$ ipython --no-banner

In [1]: import numpy as np

In [2]: np.set_printoptions(precision=1, suppress=True, linewidth=120, legacy="1.25")

In [3]: def rnd(a):
   ...:     return np.round(a, 1) + 0
   ...: 

In [4]: feats = np.loadtxt("data.csv", delimiter=",")

In [5]: feats
Out[5]: 
array([[-2.8, -2.1, -3.3,  6.8,  0.9,  1.7, -3. , -0.2],
       [-1.7, -1.4, -2.2,  4.4,  0.4,  1.3, -2.1, -0.2],
       [-0.2,  0. ,  0.1,  0.1, -0.1, -0.1,  0. , -0.1],
       [ 0. ,  0. ,  0.1,  0. ,  0. ,  0. ,  0. ,  0. ],
       [ 0. ,  0.1, -0.1, -0.2,  0. ,  0.1,  0.1,  0. ],
       [-1.7, -1.6, -2.2,  4.3,  0.6,  1.2, -2. ,  0. ],
       [-1. , -0.7, -1.2,  2.3,  0.3,  0.5, -0.9, -0.1],
       [-1.9, -1.3, -2.2,  4.4,  0.8,  1.1, -2.1, -0.2],
       [-2.7, -2.1, -3.3,  6.6,  0.8,  1.8, -2.9, -0.4],
       [-0.9, -0.7, -1.2,  2. ,  0.3,  0.7, -1. , -0.2],
       [-1.1, -0.8, -1.2,  2.2,  0.4,  0.5, -1. , -0.1],
       [ 0.2, -0.1,  0.2,  0.1,  0. ,  0. ,  0.1, -0.2],
       [-2.5, -1.9, -3.4,  6.5,  0.8,  2. , -2.9, -0.2],
       [-1.7, -1.6, -2.3,  4.5,  0.6,  1.3, -2. , -0.4],
       [-0.9, -0.7, -1. ,  2. ,  0.5,  0.5, -1. , -0.1],
       [-2.7, -2.1, -3.4,  6.6,  0.9,  1.7, -3.1, -0.3],
       [-1.9, -1.4, -2.2,  4.4,  0.6,  1.2, -2.1, -0.3],
       [-0.9, -0.6, -1. ,  2.2,  0.3,  0.7, -1. , -0.2],
       [-1.9, -1.3, -2.3,  4.4,  0.7,  1.3, -2. , -0.2],
       [-2.5, -2.3, -3.2,  6.6,  0.9,  1.8, -2.9, -0.1],
       [-2.7, -2.1, -3.4,  6.6,  1. ,  1.7, -3.1, -0.2],
       [-2.7, -2.2, -3.3,  6.8,  1. ,  1.8, -2.9, -0.2],
       [-1.9, -1.5, -2.3,  4.6,  0.7,  1.2, -2. , -0.3],
       [-0.9, -0.7, -1.1,  2.1,  0.2,  0.6, -1.1, -0.2],
       [-1.9, -1.4, -2.1,  4.6,  0.3,  1.2, -2. , -0.1],
       [-1.8, -1.6, -2.1,  4.4,  0.6,  1.3, -2. , -0.4],
       [-2.8, -2.1, -3.2,  6.4,  0.8,  1.8, -3. , -0.3],
       [-2.7, -2.1, -3.4,  6.4,  0.9,  1.7, -2.9, -0.4],
       [-1.7, -1.3, -2.2,  4.5,  0.5,  1.5, -2. , -0.2],
       [-0.1,  0. , -0.1,  0. ,  0. , -0.2,  0. ,  0.1]])

In [6]: Ac = feats - feats.mean(axis=0)

In [7]: U, sigma, VT = np.linalg.svd(Ac, full_matrices=False)

In [8]: rnd(np.abs(VT[-1]))
Out[8]: array([0.6, 0.3, 0.2, 0.2, 0.1, 0.5, 0.4, 0.2])

In [9]: rnd((sigma ** 2).sum() ** 2 / (sigma ** 4).sum())
Out[9]: 1.0

In [10]: np.linalg.matrix_rank(Ac)
Out[10]: 8

In [11]: rnd(VT[0] * np.sign(VT[0, np.abs(VT[0]).argmax()]))
Out[11]: array([-0.3, -0.2, -0.4,  0.7,  0.1,  0.2, -0.3,  0. ])

In [12]: rnd(Ac.mean(axis=0))
Out[12]: array([0., 0., 0., 0., 0., 0., 0., 0.])

In [13]: W1 = np.array([[2, -2, 0, 2, 1],
    ...:     [-2, -2, 2, -2, -2],
    ...:     [2, 2, -1, -2, -2],
    ...:     [2, -2, 0, 0, -2],
    ...:     [-1, 2, 2, -2, -1],
    ...:     [2, 1, -1, 1, 0],
    ...:     [1, 2, -1, -2, -2],
    ...:     [-1, -1, -1, 2, 2]])

In [14]: b = np.array([2, 0, 0, -2, -1])

In [15]: hid = np.maximum(feats @ W1 + b, 0)

In [16]: np.linalg.matrix_rank(hid)
Out[16]: 4

In [17]: W2 = np.array([[-2, -1], [-5, -8], [9, -8], [8, -1], [1, -3]])

In [18]: W1 @ W2
Out[18]: 
array([[ 23,   9],
       [ 14,  10],
       [-41,  -2],
       [  4,  20],
       [ -7, -26],
       [-10,  -3],
       [-39,  -1],
       [ 16,   9]])

In [19]: rnd(np.linalg.norm(feats, 2) / np.linalg.norm(feats))
Out[19]: 1.0

In [20]: sigma = 3 * 0.7 ** np.arange(6)

In [21]: q, _ = np.linalg.qr(np.array([[0.4, -0.3, -0.7, -1.0, -0.1, 0.4],
    ...:     [0.0, 0.1, 0.5, -0.4, 1.6, -0.2],
    ...:     [-0.4, -2.0, -0.4, -1.3, 0.2, 0.2],
    ...:     [-0.5, 0.4, 1.3, 0.8, 0.2, 1.3],
    ...:     [0.4, 0.0, -0.1, 0.5, -1.3, -1.0],
    ...:     [-0.4, -0.2, -0.2, -1.0, -0.5, 0.5]]))

In [22]: rng = np.random.default_rng(63)

In [23]: data = rng.normal(size=(25, 6)) * sigma @ q

In [24]: rnd(data)
Out[24]: 
array([[-2.1, -1.7, -1.6,  4.9, -0.2, -1.3],
       [ 0.3,  1.9, -1.4,  2.6, -2.6,  3. ],
       [ 0.2, -0.5,  1.4, -4.2, -1. ,  0.3],
       [ 1.2,  2.1, -0.6,  0.2,  0. ,  0.3],
       [ 0. , -1.1, -1.8,  2.2, -1.1,  0.1],
       [-1.7, -0.8,  1.3,  1.7, -0.5,  1.5],
       [ 0.7,  0.5,  0.3, -1. ,  1.6, -2.6],
       [-0.7,  1.9,  1.1,  1.4, -1.3,  3.4],
       [-0.4,  1.1,  0.1,  0. , -0.3,  2.3],
       [ 0.3,  0.9, -1.2,  0.8, -1.2,  0. ],
       [ 0.8,  2.6,  0.5, -0.4,  0.1,  0.2],
       [ 2. ,  0.6, -3.4,  3.1,  3. , -4.1],
       [ 1.5,  0.6,  0.3, -1.4, -0.4,  2.1],
       [ 0.1,  1.8,  2.4, -0.8,  0.2,  3.8],
       [ 1.6, -1.1,  0.2, -1.1,  1.8, -4.1],
       [ 2.2,  1. , -0.9, -1.5,  0.1, -0.6],
       [ 2.2,  1.5,  0. , -2. ,  0.2,  1. ],
       [ 3. ,  1.5, -1.1, -4.9,  0.1, -1.8],
       [ 0.2, -0.7,  2.8, -2.7, -1. ,  2.9],
       [ 0.9,  0.9,  0.2, -3. , -0.2, -0.4],
       [ 1.7, -2. ,  0.9, -3.6, -0.4, -0.9],
       [ 2.6,  0.4, -2. , -1.4,  1.6, -3.4],
       [ 0.2, -4. ,  0. , -1.4,  0.2, -2.2],
       [-2.5,  0.3,  1.6,  0.4, -1.5,  1.1],
       [ 0.4, -0.6, -1. ,  0.2,  0. ,  0.2]])

In [25]: P = data @ np.linalg.solve(data.T @ data, data.T)

In [26]: rnd(np.diag(P))
Out[26]: 
array([0.2, 0.5, 0.2, 0.1, 0.2, 0.1, 0.2, 0.2, 0.2, 0.2, 0.2, 0.4, 0.2, 0.3, 0.4, 0.1, 0.1, 0.4, 0.3, 0.1, 0.3, 0.2,
       0.3, 0.3, 0.1])

In [27]: rnd(np.linalg.eigvalsh(P))
Out[27]: array([0., 0., 0., 0., 0., 0., 0., 0., 0., 0., 0., 0., 0., 0., 0., 0., 0., 0., 0., 1., 1., 1., 1., 1., 1.])

In [28]: Y = data + rng.integers(-2, 3, (25, 5)) @ rng.integers(-2, 3, (5, 6))

In [29]: rnd(Y)
Out[29]: 
array([[ -3.1,  -2.7,  -1.6,   3.9,   4.8,  -1.3],
       [ -2.7,  12.9, -11.4,  -3.4,  -4.6,  -2. ],
       [  6.2,  -2.5,   5.4,  -0.2,   3. ,   3.3],
       [  5.2,   4.1,  -2.6,  -2.8,  -5. ,   1.3],
       [  3. ,  -6.1,   4.2,   7.2,  -5.1,   3.1],
       [ -1.7,  -2.8,  -8.7,  -5.3,   0.5,  -5.5],
       [  8.7,  -1.5,   6.3,   4. ,   2.6,   2.4],
       [  2.3,  10.9,  -4.9,  -2.6,  -3.3,   2.4],
       [  3.6,  -2.9,   2.1,   0. ,  -1.3,   4.3],
       [  2.3,   6.9,  -3.2,   0.8,  -4.2,   0. ],
       [  7.8,  -2.4,   6.5,   4.6,  -5.9,   4.2],
       [  6. ,   0.6, -11.4,  -2.9,  -1. ,  -8.1],
       [  5.5,   2.6,   8.3,   3.6,  -6.4,   9.1],
       [ -1.9,  -4.2,   6.4,   3.2,   4.2,   3.8],
       [ -2.4,   0.9,   2.2,  -0.1,   0.8,  -3.1],
       [  0.2,   7. ,  -0.9,  -1.5,  -1.9,   0.4],
       [  1.2,  -7.5,   4. ,   1. ,   3.2,   1. ],
       [  7. ,   3.5,  -7.1,  -9.9,  -0.9,  -3.8],
       [  1.2,  12.3,   2.8,  -3.7,  -4. ,   6.9],
       [  2.9,  -1.1,   4.2,  -1. ,  -4.2,   2.6],
       [  1.7, -10. ,   0.9,  -1.6,   1.6,  -3.9],
       [  1.6,  -2.6,  -6. ,  -5.4,   0.6,  -6.4],
       [ -2.8,   5. ,  -8. ,  -6.4,  -2.8,  -6.2],
       [ -2.5,   6.3,   7.6,   3.4,  -4.5,   7.1],
       [ -4.6,  -3.6,  -7. ,  -1.8,   6. ,  -6.8]])

In [30]: np.linalg.matrix_rank(Y - data, tol=1e-8)
Out[30]: 5

In [31]: rnd(np.linalg.svd(Y - data, compute_uv=False))
Out[31]: array([40.1, 29.5, 18.3, 11.2,  5.2,  0. ])

In [32]: rnd(Y - data)
Out[32]: 
array([[ -1.,  -1.,   0.,  -1.,   5.,   0.],
       [ -3.,  11., -10.,  -6.,  -2.,  -5.],
       [  6.,  -2.,   4.,   4.,   4.,   3.],
       [  4.,   2.,  -2.,  -3.,  -5.,   1.],
       [  3.,  -5.,   6.,   5.,  -4.,   3.],
       [  0.,  -2., -10.,  -7.,   1.,  -7.],
       [  8.,  -2.,   6.,   5.,   1.,   5.],
       [  3.,   9.,  -6.,  -4.,  -2.,  -1.],
       [  4.,  -4.,   2.,   0.,  -1.,   2.],
       [  2.,   6.,  -2.,   0.,  -3.,   0.],
       [  7.,  -5.,   6.,   5.,  -6.,   4.],
       [  4.,   0.,  -8.,  -6.,  -4.,  -4.],
       [  4.,   2.,   8.,   5.,  -6.,   7.],
       [ -2.,  -6.,   4.,   4.,   4.,   0.],
       [ -4.,   2.,   2.,   1.,  -1.,   1.],
       [ -2.,   6.,   0.,   0.,  -2.,   1.],
       [ -1.,  -9.,   4.,   3.,   3.,   0.],
       [  4.,   2.,  -6.,  -5.,  -1.,  -2.],
       [  1.,  13.,   0.,  -1.,  -3.,   4.],
       [  2.,  -2.,   4.,   2.,  -4.,   3.],
       [  0.,  -8.,   0.,   2.,   2.,  -3.],
       [ -1.,  -3.,  -4.,  -4.,  -1.,  -3.],
       [ -3.,   9.,  -8.,  -5.,  -3.,  -4.],
       [  0.,   6.,   6.,   3.,  -3.,   6.],
       [ -5.,  -3.,  -6.,  -2.,   6.,  -7.]])

In [33]: Ac = data - data.mean(axis=0)

In [34]: vecs = np.linalg.svd(Ac)[2][:5]

In [35]: Y = Ac - Ac @ vecs.T @ vecs

In [36]: rnd(np.diag(vecs.T @ vecs))
Out[36]: array([0.7, 1. , 0.7, 0.9, 0.8, 0.9])

In [37]: rnd(np.linalg.norm(Y) / np.linalg.norm(Ac))
Out[37]: 0.1

In [38]: rnd(np.cov(Ac @ vecs.T, rowvar=False))
Out[38]: 
array([[7.6, 0. , 0. , 0. , 0. ],
       [0. , 6.4, 0. , 0. , 0. ],
       [0. , 0. , 2.9, 0. , 0. ],
       [0. , 0. , 0. , 0.9, 0. ],
       [0. , 0. , 0. , 0. , 0.5]])

In [39]: rnd((Ac @ vecs.T).std(axis=0))
Out[39]: array([2.7, 2.5, 1.7, 1. , 0.7])

In [40]: np.linalg.norm(Y, axis=1).round(6).argmax()
Out[40]: 8

In [41]: Ac = data - data.mean(axis=0)

In [42]: U, sigma, VT = np.linalg.svd(Ac, full_matrices=False)

In [43]: rnd(Ac.mean(axis=0))
Out[43]: array([0., 0., 0., 0., 0., 0.])

In [44]: rnd(np.abs(VT[-1]))
Out[44]: array([0.5, 0. , 0.6, 0.3, 0.5, 0.3])

In [45]: rnd((sigma ** 2).sum() ** 2 / (sigma ** 4).sum())
Out[45]: 3.1

In [46]: np.searchsorted(np.cumsum(sigma ** 2) / (sigma ** 2).sum(), 0.9) + 1
Out[46]: 3
